$ python -q
>>> import numpy as np
>>> np.set_printoptions(precision=1, suppress=True, linewidth=100)
>>> feats = np.load("run18.npy")
>>> feats
array([[0, 1, 1, 0],
       [1, 0, 1, 0],
       [1, 1, 0, 1],
       [0, 0, 1, 0]])
>>> # symmetric, so the eigenvalues are real
>>> feats.sum(axis=0)
array([2, 2, 3, 1])
>>> np.trace(feats @ feats @ feats) // 6
np.int64(1)
>>> Lm = np.diag(feats.sum(axis=1)) - feats
>>> np.round(np.linalg.eigvalsh(Lm), 1) + 0
array([0., 1., 3., 4.])
>>> Lm @ np.ones(4)
array([0., 0., 0., 0.])
>>> Lm
array([[ 2, -1, -1,  0],
       [-1,  2, -1,  0],
       [-1, -1,  3, -1],
       [ 0,  0, -1,  1]])
>>> round(np.linalg.det(Lm[1:, 1:]))
3
>>> (np.linalg.eigvalsh(Lm) < 1e-8).sum()
np.int64(1)
>>> x = np.array([0, 9, 7, -3])
>>> y = feats @ x
>>> y
array([16,  7,  6,  7])
>>> np.linalg.solve(feats, y + feats[:, 2])
array([ 0.,  9.,  8., -3.])
>>> evals, V = np.linalg.eigh(feats)
>>> np.linalg.svd(feats, compute_uv=False)
array([2.2, 1.5, 1. , 0.3])
>>> np.round(V.T @ V, 1) + 0
array([[1., 0., 0., 0.],
       [0., 1., 0., 0.],
       [0., 0., 1., 0.],
       [0., 0., 0., 1.]])
>>> round(evals.sum(), 1), np.trace(feats)
(np.float64(0.0), np.int64(0))
>>> (evals > 1e-8).sum(), (evals < -1e-8).sum()
(np.int64(2), np.int64(2))
>>> np.round(V @ np.diag(evals) @ V.T, 1) + 0
array([[0., 1., 1., 0.],
       [1., 0., 1., 0.],
       [1., 1., 0., 1.],
       [0., 0., 1., 0.]])
>>> evals
array([-1.5, -1. ,  0.3,  2.2])
>>> data = np.array([[79, 9, -16, -41],
...     [9, 54, -40, -5],
...     [-16, -40, 55, 42],
...     [-41, -5, 42, 116]])
>>> rng = np.random.default_rng(979)
>>> labels = rng.permutation(4)
>>> out = data[:, labels] * rng.choice([-1, 1], 4)
>>> out
array([[  41,   -9,  -79,   16],
       [   5,  -54,   -9,   40],
       [ -42,   40,   16,  -55],
       [-116,    5,   41,  -42]])
>>> U, _, vt = np.linalg.svd(data.T @ out)
>>> np.round(U @ vt, 1) + 0
array([[ 0.,  0., -1.,  0.],
       [ 0., -1.,  0.,  0.],
       [ 0.,  0.,  0., -1.],
       [-1.,  0.,  0.,  0.]])
>>> np.round(np.linalg.lstsq(data, out)[0], 1) + 0
array([[ 0.,  0., -1.,  0.],
       [ 0., -1.,  0.,  0.],
       [ 0.,  0.,  0., -1.],
       [-1.,  0.,  0.,  0.]])
>>> labels
array([3, 1, 0, 2])
